>>> import numpy as np
>>> np.set_printoptions(precision=1, suppress=True, linewidth=160)
>>> A = np.load("mat.npy")
>>> A
array([[ 0,  0, 14],
       [ 0, 12,  0],
       [ 0, 12,  0],
       [ 0,  0,  7],
       [ 0,  4,  0],
       [ 0,  0,  7],
       [ 0, 20,  0],
       [ 0, 20,  0],
       [ 0,  0,  7],
       [ 0, 12,  0]])
>>> print(np.unique(A.round(6), axis=0).shape)
(5, 3)
>>> round(np.trace(np.linalg.pinv(A) @ A), 1)
np.float64(2.0)
>>> np.linalg.lstsq(A[:-1].T, A[-1])[2]
np.int32(2)
>>> print(np.abs(np.diag(np.linalg.qr(A)[1])) > 1e-9)
[False  True  True]
>>> print(A.T @ A)
[[   0    0    0]
 [   0 1248    0]
 [   0    0  343]]
>>> np.linalg.norm(A, axis=0)
array([ 0. , 35.3, 18.5])
>>> A[:, 0] @ A[:, 1]
np.int64(0)
>>> print(np.linalg.svd(A, compute_uv=False))
[35.3 18.5  0. ]
>>> r = np.linalg.matrix_rank(A)
>>> print(r)
2
>>> null = np.linalg.svd(A)[2][r:].T
>>> np.linalg.matrix_rank(A.T @ A), np.linalg.matrix_rank(A @ A.T)
(np.int64(2), np.int64(2))
>>> null.shape
(3, 1)
>>> [int(np.linalg.matrix_rank(A[:, :j + 1])) for j in range(3)]
[0, 1, 2]
>>> u = np.array([0, 0])
>>> print(np.correlate(A[9], A[0], "full"))
[  0 168   0   0   0]
>>> np.cross(A[9, :3], A[0, :3])
array([168,   0,   0])
>>> np.polyval(u, A[9])
array([0, 0, 0])
